>>> import numpy as np
>>> import numpy.linalg as la
>>> np.set_printoptions(suppress=True, linewidth=200)
>>> K = np.load("x.npy")
>>> K.round(4)
array([[ 0.2525, -0.2525,  0.3535],
       [-0.2525,  0.2525, -0.3535],
       [ 0.3535, -0.3535,  0.4949]])
>>> np.round(np.sort(np.abs(la.eigvals(K))), 4) + 0
array([0., 0., 1.])
>>> np.round(K @ K, 4)
array([[ 0.2525, -0.2525,  0.3535],
       [-0.2525,  0.2525, -0.3535],
       [ 0.3535, -0.3535,  0.4949]])
>>> np.round((K + K.T) / 2, 4)
array([[ 0.2525, -0.2525,  0.3535],
       [-0.2525,  0.2525, -0.3535],
       [ 0.3535, -0.3535,  0.4949]])
>>> np.allclose(K, K.T)
True
>>> np.round(la.det(K), 4)
np.float64(-0.0)
>>> np.round(np.abs(la.eigvals(K)).max(), 4)
np.float64(1.0)
>>> np.count_nonzero(K)
np.int64(9)
>>> K.shape
(3, 3)
>>> np.round(K.sum(axis=1), 4)
array([ 0.3535, -0.3535,  0.4949])
>>> round(np.abs(K).max(), 4)
np.float64(0.4949)
>>> np.unravel_index(np.abs(K).argmax(), K.shape)
(np.int64(2), np.int64(2))
>>> la.matrix_rank(K)
np.int64(1)
>>> np.round(K.mean(axis=0), 4)
array([ 0.1178, -0.1178,  0.165 ])
>>> np.round(K - K[0], 4)
array([[ 0.    ,  0.    ,  0.    ],
       [-0.5051,  0.5051, -0.7071],
       [ 0.101 , -0.101 ,  0.1414]])
>>> x0 = np.array([-2, 7, -1])
>>> np.round((x0 - K @ x0) @ (K @ x0), 4)
np.float64(0.0)
>>> np.round(K @ K @ x0, 4)
array([-2.6263,  2.6263, -3.6768])
>>> np.round(la.eigvalsh(2 * K - np.eye(3)), 4)
array([-1., -1.,  1.])
>>> round(np.trace(K), 4)
np.float64(1.0)
>>> Uu, sv, Vh = la.svd(K)
>>> vecs = Vh[:(sv > 1e-8).sum()]
>>> rng = np.random.default_rng(715)
>>> x0 = K[0] + 2 * K[1] + rng.integers(2) * np.eye(3)[1]
>>> x0.round(4)
array([-0.2525,  0.2525, -0.3535])
>>> la.matrix_rank(np.vstack([K, x0]))
np.int64(1)
>>> np.argsort(-la.norm(K, axis=0).round(6), kind="stable")[:3]
array([2, 0, 1])
>>> feats = np.array([[4.0, -2.0, -2.0], [2.0, 0.0, -2.0], [2.0, -2.0, 0.0]])
>>> f = np.array([-3, -4, 4])
>>> np.polyval(f, feats[1])
array([-16.,   4.,   0.])
>>> np.correlate(feats[1], feats[2], "full")
array([ 0., -4.,  4.,  4., -4.])
>>> np.array([np.convolve(row, f, "same") for row in feats])
array([[-10.,  30.,   0.],
       [ -8.,  14.,   8.],
       [ -2.,  16.,  -8.]])
>>> M2 = feats[0, 0] * feats[1:] - np.outer(feats[1:, 0], feats[0])
>>> M2
array([[ 0.,  4., -4.],
       [ 0., -4.,  4.]])
>>> feats[:, 0] / feats[0, 0]
array([1. , 0.5, 0.5])
>>> la.matrix_rank(M2), la.matrix_rank(feats)
(np.int64(1), np.int64(2))
>>> blk = np.stack([K, 3 * K, K[::-1]])
>>> np.round(la.det(blk), 4) + 0
array([0., 0., 0.])
>>> np.round(blk.sum(axis=0), 4)
array([[ 1.3636, -1.3636,  1.9091],
       [-1.2626,  1.2626, -1.7677],
       [ 1.6667, -1.6667,  2.3333]])
>>> (blk @ K.T).shape
(3, 3, 3)
>>> blk.shape
(3, 3, 3)
>>> x0 = np.array([1, 1, 0])
>>> np.sign((feats @ x0).round(6))
array([1., 1., 0.])
>>> feats * x0
array([[ 4., -2., -0.],
       [ 2.,  0., -0.],
       [ 2., -2.,  0.]])
>>> feats @ (2 * x0)
array([4., 4., 0.])
>>> feats @ np.eye(3)[1]
array([-2.,  0., -2.])
>>> gram = feats.T @ feats
>>> (feats @ feats.T).shape
(3, 3)
>>> z = rng.integers(0, 2, 3)
>>> data = np.array([[0, -8, -8], [-8, -3, 2], [-4, 7, -2]]) * (z[:, None] == z)
>>> data
array([[ 0,  0, -8],
       [ 0, -3,  0],
       [-4,  0, -2]])
>>> z = rng.permutation(3)
>>> z
array([0, 1, 2])
>>> M2 = data[z][:, z]
>>> np.round(np.sort(np.abs(la.eigvals(M2))), 4)
array([3.    , 4.7446, 6.7446])
>>> M2
array([[ 0,  0, -8],
       [ 0, -3,  0],
       [-4,  0, -2]])
>>> round(la.det(M2[::-1]), 4)
np.float64(-96.0)
>>> np.einsum("ij,ji->", M2, M2)
np.int64(77)
>>> np.round(np.poly(M2), 4)
array([  1.,   5., -26., -96.])
>>> round(la.det(2 * M2), 4), round(la.det(M2), 4)
(np.float64(768.0), np.float64(96.0))
>>> np.einsum("ii->", M2)
np.int64(-5)
>>> round(float(la.det(M2.T)), 4)
96.0
>>> J = np.load("out2.npy")
>>> J
array([[0, 0, 0],
       [3, 0, 0],
       [0, 0, 3]])
>>> Uu, sv, Vh = la.svd(J)
>>> sv
array([3., 3., 0.])
>>> np.argmax(sv[:-1] / (sv[1:] + 1e-6)) + 1
np.int64(2)
>>> M2 = Uu[:, :2] @ np.diag(sv[:2]) @ Vh[:2]
>>> la.matrix_rank(M2)
np.int64(2)
>>> la.matrix_rank(J, rtol=0.05)
np.int64(2)
>>> M2
array([[0., 0., 0.],
       [3., 0., 0.],
       [0., 0., 3.]])
>>> np.round(la.norm(J - M2) / la.norm(J), 4)
np.float64(0.0)
>>> J.T @ J
array([[9, 0, 0],
       [0, 0, 0],
       [0, 0, 9]])
>>> J @ J.T
array([[0, 0, 0],
       [0, 9, 0],
       [0, 0, 9]])
>>> Uu, sv, Vh = la.svd(J)
>>> vecs = Vh[:(sv > 1e-8).sum()]
>>> x0 = J[2] + 3 * J[0] + rng.integers(2) * np.eye(3)[2]
>>> x0
array([0., 0., 3.])
>>> np.diag(vecs.T @ vecs)
array([1., 0., 1.])
>>> la.matrix_rank(np.vstack([J, x0]))
np.int64(2)
>>> M2 = np.array([[-0.9, -2.6], [0.6, 0.7], [-0.5, 1.3], [-0.7, 0.7]])
>>> C = np.array([[-1.0, -3.6, -0.7, 1.3], [-0.1, -0.3, 2.2, -1.6]])
>>> A = M2 @ C
>>> A.round(4)
array([[ 1.16,  4.02, -5.09,  2.99],
       [-0.67, -2.37,  1.12, -0.34],
       [ 0.37,  1.41,  3.21, -2.73],
       [ 0.63,  2.31,  2.03, -2.03]])
>>> x0 = np.array([8, 0, 1, 5])
>>> np.sign((A @ x0).round(6))
array([ 1., -1., -1., -1.])
>>> np.round(A * x0, 4)
array([[  9.28,   0.  ,  -5.09,  14.95],
       [ -5.36,  -0.  ,   1.12,  -1.7 ],
       [  2.96,   0.  ,   3.21, -13.65],
       [  5.04,   0.  ,   2.03, -10.15]])
>>> np.round(A @ x0, 4)
array([19.14, -5.94, -7.48, -3.08])
>>> np.round(A @ np.ones(4), 4)
array([ 3.08, -2.26,  2.26,  2.94])
